$ python3 -q
>>> import numpy as np
>>> from numpy import linalg as LA
>>> np.set_printoptions(suppress=True, linewidth=160)
>>> E = np.load("test16.npy")
>>> print(E)
[[  0.8   0.3   0.6  -0.5  -1.1  -0.6   0.7  -0.8   0.1   1.7   8. ]
 [ -0.3  -0.8  -1.1   1.5   0.7   0.7  -1.4   0.1  -1.9   0.1   2. ]
 [  0.6  -1.5  -0.4   0.    0.3   1.5   0.5  -1.1   0.9  -0.4  -8. ]
 [ -0.8  -1.4  -0.3   0.7  -2.1   1.1   1.8   0.3   0.8   0.7   8. ]
 [  0.5  -2.2   1.9   0.6   1.5   1.3  -1.7   0.1  -0.3   0.1  -2. ]
 [  0.8   0.2  -1.1  -1.3  -1.    0.1  -0.5  -1.2   0.5  -0.6  18. ]
 [ -0.9   1.3   1.6   0.5  -0.4   0.3   0.2   0.3  -2.    0.2   0. ]
 [ -0.2   0.3  -1.4   0.6  -0.2   0.   -2.1   1.    0.7  -1.5  32. ]
 [ -0.8   1.   -0.4   0.1   0.7  -2.9   0.4   0.1  -0.3  -0.6  28. ]
 [ -0.2  -0.8  -0.2  -0.7   0.    1.7  -1.2   1.4   0.8  -0.6 -34. ]
 [ -1.   -0.2  -0.9   0.6   1.2   1.9  -1.1   1.3   1.1  -0.6  -2. ]
 [ -2.8  -0.6   1.   -2.    0.3  -0.6  -0.7   0.7   0.9  -0.4  -8. ]]
>>> A2 = np.c_[E[:, :7] @ np.array([[-1, -1, -2, 3, -3, 2, -2],
...     [3, 3, -1, -1, -3, 2, -1],
...     [-1, -1, 0, 2, -1, 0, 3],
...     [-1, 1, 1, 1, -1, -2, 0],
...     [-2, -2, -1, -1, 0, -3, -3],
...     [-3, -1, -3, -1, 0, 3, -1],
...     [-3, -3, 0, 2, 2, 2, 0]]), np.array([-5, 2, -1, -4, 5, 5, -3, 5, -2, 0, -2, -5])]
>>> A2.round(2)
array([[  1.9,  -0.3,   0.5,   5.9,  -2. ,   6.1,   3.8,  -5. ],
       [ -1.8,   2.6,   0.1,  -5. ,   0.1,  -8. ,  -4.7,   2. ],
       [-11.3,  -8.3,  -4.5,   1.7,   4.1,   2.8,  -3.3,  -1. ],
       [ -8.3,  -4.7,   2.5,   3.7,   9.8,   7.4,   7.3,  -4. ],
       [-11.4,  -7.6,  -3.6,   1.9,  -0.8,  -8.6,   1.1,   5. ],
       [  5.4,   3. ,  -2.4,  -1.4,  -1.6,   6.9,  -2.2,   5. ],
       [  2. ,   3.6,   0.5,   0.2,  -2.9,   2.3,   6.2,  -3. ],
       [  8.6,   9.8,   0.9,  -7.1,  -3.7,  -4.6,  -3.5,   5. ],
       [ 10.2,   4.6,   8.7,  -1.1,   0.5,  -9.8,   0.2,  -2. ],
       [ -2.8,  -0.8,  -4.6,  -5. ,   1.5,   2.1,  -1.1,   0. ],
       [ -4.1,   0.9,  -4.1,  -9.3,   1.7,  -3.7,  -6. ,  -2. ],
       [  5.3,   0.1,   5.7,  -8.9,   9.8,  -6.9,   8.9,  -5. ]])
>>> np.round(LA.norm(A2 - E @ LA.lstsq(E, A2)[0], axis=0), 2) + 0
array([0.  , 0.  , 0.  , 0.  , 0.  , 0.  , 0.  , 4.24])
>>> np.round(LA.lstsq(E, A2[:, 0])[0], 2) + 0
array([-1.,  3., -1., -1., -2., -3., -3.,  0.,  0.,  0.,  0.])
>>> np.round(LA.norm(LA.qr(E)[0].T @ A2, axis=0) ** 2 / ((A2 ** 2).sum(axis=0) + 1e-12), 2)
array([1.  , 1.  , 1.  , 1.  , 1.  , 1.  , 1.  , 0.89])
>>> U, sv, vt = LA.svd(E)
>>> np.argmax(sv[:-1] / (sv[1:] + 1e-6)) + 1
np.int64(1)
>>> sv.round(2)
array([59.72,  5.92,  4.84,  4.5 ,  3.62,  3.38,  2.51,  1.97,  1.66,  1.29,  0.31])
>>> A2 = U[:, :1] @ np.diag(sv[:1]) @ vt[:1]
>>> print(round(LA.norm(E - A2, 2), 2), round(float(sv[1]), 2))
5.92 5.92
>>> LA.matrix_rank(A2)
np.int64(1)
>>> print(round(LA.norm(E - A2) / LA.norm(E), 2))
0.18
